>>> import numpy as np
>>> import numpy.linalg as la
>>> np.set_printoptions(precision=2, suppress=True, linewidth=120, sign=" ")
>>> rnd = lambda a: np.round(a, 2) + 0
>>> K = np.loadtxt("run6.csv", delimiter=",")
>>> K
array([[-2., -1., -2.,  0.],
       [-2.,  2.,  2., -1.],
       [ 3., -1.,  3., -2.],
       [-2., -1., -2., -3.],
       [ 0., -3., -4.,  1.]])
>>> vec = np.array([3, -5, 1, -3])
>>> target = K @ vec
>>> target
array([ -3., -11.,  23.,   6.,   8.])
>>> try:
...     la.solve(K, target)
... except la.LinAlgError as e:
...     print(e)
... 
Last 2 dimensions of the array must be square
>>> rnd(la.pinv(K) @ K)
array([[ 1.,  0.,  0.,  0.],
       [ 0.,  1.,  0.,  0.],
       [ 0.,  0.,  1.,  0.],
       [ 0.,  0.,  0.,  1.]])
>>> rnd(la.lstsq(K, target)[0])
array([ 3., -5.,  1., -3.])
>>> rng = np.random.default_rng(4430)
>>> target = target + 0.02 * rng.normal(size=5)
>>> rnd(target)
array([ -3.04, -11.01,  23.  ,   5.99,   7.99])
>>> c, *_ = la.lstsq(K, target)
>>> c.round()
array([ 3., -5.,  1., -3.])
>>> [round(float(la.norm(la.solve(K.T @ K + lam * np.eye(4), K.T @ target))), 2) for lam in (0, 1, 10, 100)]
[6.62, 6.11, 4.13, 1.01]
>>> rnd(c)
array([ 3.02, -4.97,  0.98, -3.01])
>>> M2 = np.c_[K[:, :3] @ np.array([[1, 2, 2], [1, 0, 1], [2, 2, 0]]), np.array([-3, 1, 4, 3, 0])]
>>> M2
array([[ -7.,  -8.,  -5.,  -3.],
       [  4.,   0.,  -2.,   1.],
       [  8.,  12.,   5.,   4.],
       [ -7.,  -8.,  -5.,   3.],
       [-11.,  -8.,  -3.,   0.]])
>>> la.matrix_rank(M2)
np.int64(4)
>>> rnd(la.norm(M2 - K @ la.lstsq(K, M2)[0], axis=0))
array([ 0.  ,  0.  ,  0.  ,  2.31])
>>> G = K.T @ K
>>> la.matrix_rank(G)
np.int64(4)
>>> (K @ K.T).shape
(5, 5)
>>> proj = K @ la.solve(K.T @ K, K.T)
>>> la.matrix_rank(np.eye(5) - proj)
np.int64(1)
>>> rnd(np.diag(proj))
array([ 0.67,  0.67,  1.  ,  1.  ,  0.67])
>>> rnd(proj @ K[:, 3])
array([ 0., -1., -2., -3.,  1.])
>>> np.allclose(proj @ proj, proj)
True
>>> rnd(proj)
array([[ 0.67,  0.33,  0.  ,  0.  ,  0.33],
       [ 0.33,  0.67,  0.  ,  0.  , -0.33],
       [ 0.  ,  0.  ,  1.  ,  0.  ,  0.  ],
       [ 0.  ,  0.  ,  0.  ,  1.  ,  0.  ],
       [ 0.33, -0.33,  0.  ,  0.  ,  0.67]])
>>> rnd((np.eye(5) - proj) @ K)
array([[ 0.,  0.,  0.,  0.],
       [ 0.,  0.,  0.,  0.],
       [ 0.,  0.,  0.,  0.],
       [ 0.,  0.,  0.,  0.],
       [ 0.,  0.,  0.,  0.]])
>>> m1 = np.loadtxt("arr.csv", delimiter=",")
>>> m1
array([[  0.,  14.],
       [  0., -35.],
       [  0.,  28.],
       [  0.,  35.]])
>>> Uu, sv, vt = la.svd(m1)
>>> rnd(sv)
array([ 58.57,   0.  ])
>>> np.argmax(sv[:-1] / (sv[1:] + 1e-6)) + 1
np.int64(1)
>>> M2 = Uu[:, :1] @ np.diag(sv[:1]) @ vt[:1]
>>> rnd(M2)
array([[  0.,  14.],
       [  0., -35.],
       [  0.,  28.],
       [  0.,  35.]])
>>> la.matrix_rank(m1, rtol=0.05)
np.int64(1)
>>> la.matrix_rank(M2)
np.int64(1)
>>> vec = np.array([0, 1])
>>> vec @ m1
Traceback (most recent call last):
  File "<python-input-43>", line 1, in <module>
    vec @ m1
    ~~~~^~~~
ValueError: matmul: Input operand 1 has a mismatch in its core dimension 0, with gufunc signature (n?,k),(k,m?)->(n?,m?) (size 4 is different from 2)
>>> np.sign((m1 @ vec).round(6))
array([ 1., -1.,  1.,  1.])
>>> la.norm(m1 @ vec) <= la.norm(m1, 2) * la.norm(vec) + 1e-9
np.True_
>>> m1 @ (2 * vec)
array([ 28., -70.,  56.,  70.])
>>> (m1 @ vec).argmax()
np.int64(3)
>>> f = np.array([2, -1])
>>> np.array([np.convolve(row, f, "same") for row in m1])
array([[  0.,  28.],
       [  0., -70.],
       [  0.,  56.],
       [  0.,  70.]])
>>> np.polyval(f, m1[1])
array([ -1., -71.])
>>> np.correlate(m1[1], m1[3], "full")
array([    0., -1225.,     0.])
>>> m1[:, 1] @ m1[:, 0]
np.float64(0.0)
>>> rnd(la.svd(m1, compute_uv=False))
array([ 58.57,   0.  ])
>>> M2 = np.array([[2, 0], [0, 4]])
>>> la.matrix_rank(m1 @ M2)
np.int64(1)
>>> m1 @ M2
array([[   0.,   56.],
       [   0., -140.],
       [   0.,  112.],
       [   0.,  140.]])
>>> M2 @ m1
Traceback (most recent call last):
  File "<python-input-57>", line 1, in <module>
    M2 @ m1
    ~~~^~~~
ValueError: matmul: Input operand 1 has a mismatch in its core dimension 0, with gufunc signature (n?,k),(k,m?)->(n?,m?) (size 4 is different from 2)
>>> F = np.load("out0.npy")
>>> F
array([[ 1.5,  0.9, -1. ,  0.5,  0.1],
       [-0.6, -0.5, -0.5,  0.7, -0.2],
       [ 0.7, -1.4,  0.4,  0.4,  0.2]])
>>> f = np.array([9, 5])
>>> rnd(np.correlate(F[1], F[0], "full"))
array([-0.06, -0.35,  0.3 , -0.22, -0.52, -2.  ,  0.08,  0.87, -0.3 ])
>>> M2 = F / la.norm(F, axis=1, keepdims=True)
>>> G = M2 @ M2.T
>>> rnd(la.norm(M2, axis=1))
array([ 1.,  1.,  1.])
>>> np.argwhere(np.triu(np.abs(G) > 0.95, 1))
array([], shape=(0, 2), dtype=int64)
>>> rnd(G)
array([[ 1.  , -0.21, -0.11],
       [-0.21,  1.  ,  0.16],
       [-0.11,  0.16,  1.  ]])
>>> (np.abs(G) > 0.9).astype(int)
array([[ 1,  0,  0],
       [ 0,  1,  0],
       [ 0,  0,  1]])
>>> M = np.load("mat.npy")
>>> M
array([[ 1,  0,  0,  0],
       [ 2,  1,  0,  0],
       [ 1, -5,  1,  0],
       [ 3, -1, -2,  1]])
>>> # triangular, det is the product of the diagonal
>>> Uu, sv, vt = la.svd(M)
>>> rnd(sv)
array([ 5.45,  4.03,  1.45,  0.03])
>>> M2 = Uu[:, :3] @ np.diag(sv[:3]) @ vt[:3]
>>> rnd(M2)
array([[ 1.  ,  0.  ,  0.01,  0.03],
       [ 2.  ,  1.  ,  0.  , -0.01],
       [ 1.  , -5.  ,  1.  ,  0.  ],
       [ 3.  , -1.  , -2.  ,  1.  ]])
>>> rnd(np.abs(M - M2).max())
np.float64(0.03)
>>> rnd(la.norm(M - M2, 2)), rnd(sv[3])
(np.float64(0.03), np.float64(0.03))
>>> M.reshape(2, -1)
array([[ 1,  0,  0,  0,  2,  1,  0,  0],
       [ 1, -5,  1,  0,  3, -1, -2,  1]])
>>> M.reshape(-1, 2)
array([[ 1,  0],
       [ 0,  0],
       [ 2,  1],
       [ 0,  0],
       [ 1, -5],
       [ 1,  0],
       [ 3, -1],
       [-2,  1]])
>>> M.ravel(order="F")
array([ 1,  2,  1,  3,  0,  1, -5, -1,  0,  0,  1, -2,  0,  0,  0,  1])
>>> T = M.reshape(4, 2, -1)
>>> T.sum(axis=1)
array([[ 1,  0],
       [ 2,  1],
       [ 2, -5],
       [ 1,  0]])
>>> T[:, 0]
array([[ 1,  0],
       [ 2,  1],
       [ 1, -5],
       [ 3, -1]])
>>> np.einsum("ihd,jhd->hij", T, T).shape
(2, 4, 4)
>>> np.swapaxes(T, 1, 2)[1]
array([[ 2,  0],
       [ 1,  0]])
